$ ipython --no-banner

In [1]: import numpy as np

In [2]: from numpy import linalg as LA

In [3]: np.set_printoptions(precision=2, suppress=True, linewidth=100, floatmode="fixed")

In [4]: def rnd(a):
   ...:     return np.round(a, 2) + 0
   ...: 

In [5]: X = np.diag(np.array([3, 1, 0, 3, 0, 0, 3, 3, 3])) + 4 * np.eye(9, k=1) + 4 * np.eye(9, k=-1)

In [6]: X
Out[6]: 
array([[3.00, 4.00, 0.00, 0.00, 0.00, 0.00, 0.00, 0.00, 0.00],
       [4.00, 1.00, 4.00, 0.00, 0.00, 0.00, 0.00, 0.00, 0.00],
       [0.00, 4.00, 0.00, 4.00, 0.00, 0.00, 0.00, 0.00, 0.00],
       [0.00, 0.00, 4.00, 3.00, 4.00, 0.00, 0.00, 0.00, 0.00],
       [0.00, 0.00, 0.00, 4.00, 0.00, 4.00, 0.00, 0.00, 0.00],
       [0.00, 0.00, 0.00, 0.00, 4.00, 0.00, 4.00, 0.00, 0.00],
       [0.00, 0.00, 0.00, 0.00, 0.00, 4.00, 3.00, 4.00, 0.00],
       [0.00, 0.00, 0.00, 0.00, 0.00, 0.00, 4.00, 3.00, 4.00],
       [0.00, 0.00, 0.00, 0.00, 0.00, 0.00, 0.00, 4.00, 3.00]])

In [7]: np.count_nonzero(X)
Out[7]: np.int64(22)

In [8]: rnd(LA.svd(X, compute_uv=False))
Out[8]: array([9.46, 8.41, 6.56, 6.43, 5.05, 4.69, 2.62, 1.70, 0.44])

In [9]: np.abs(X).max()
Out[9]: np.float64(4.0)

In [10]: rnd(LA.norm(X))
Out[10]: np.float64(17.38)

In [11]: X - X[0]
Out[11]: 
array([[ 0.00,  0.00,  0.00,  0.00,  0.00,  0.00,  0.00,  0.00,  0.00],
       [ 1.00, -3.00,  4.00,  0.00,  0.00,  0.00,  0.00,  0.00,  0.00],
       [-3.00,  0.00,  0.00,  4.00,  0.00,  0.00,  0.00,  0.00,  0.00],
       [-3.00, -4.00,  4.00,  3.00,  4.00,  0.00,  0.00,  0.00,  0.00],
       [-3.00, -4.00,  0.00,  4.00,  0.00,  4.00,  0.00,  0.00,  0.00],
       [-3.00, -4.00,  0.00,  0.00,  4.00,  0.00,  4.00,  0.00,  0.00],
       [-3.00, -4.00,  0.00,  0.00,  0.00,  4.00,  3.00,  4.00,  0.00],
       [-3.00, -4.00,  0.00,  0.00,  0.00,  0.00,  4.00,  3.00,  4.00],
       [-3.00, -4.00,  0.00,  0.00,  0.00,  0.00,  0.00,  4.00,  3.00]])

In [12]: np.diff(X, axis=0)
Out[12]: 
array([[ 1.00, -3.00,  4.00,  0.00,  0.00,  0.00,  0.00,  0.00,  0.00],
       [-4.00,  3.00, -4.00,  4.00,  0.00,  0.00,  0.00,  0.00,  0.00],
       [ 0.00, -4.00,  4.00, -1.00,  4.00,  0.00,  0.00,  0.00,  0.00],
       [ 0.00,  0.00, -4.00,  1.00, -4.00,  4.00,  0.00,  0.00,  0.00],
       [ 0.00,  0.00,  0.00, -4.00,  4.00, -4.00,  4.00,  0.00,  0.00],
       [ 0.00,  0.00,  0.00,  0.00, -4.00,  4.00, -1.00,  4.00,  0.00],
       [ 0.00,  0.00,  0.00,  0.00,  0.00, -4.00,  1.00, -1.00,  4.00],
       [ 0.00,  0.00,  0.00,  0.00,  0.00,  0.00, -4.00,  1.00, -1.00]])

In [13]: np.unravel_index(np.abs(X).argmax(), X.shape)
Out[13]: (np.int64(0), np.int64(1))

In [14]: X.sum(axis=0)
Out[14]: array([ 7.00,  9.00,  8.00, 11.00,  8.00,  8.00, 11.00, 11.00,  7.00])

In [15]: X.sum(axis=1)
Out[15]: array([ 7.00,  9.00,  8.00, 11.00,  8.00,  8.00, 11.00, 11.00,  7.00])
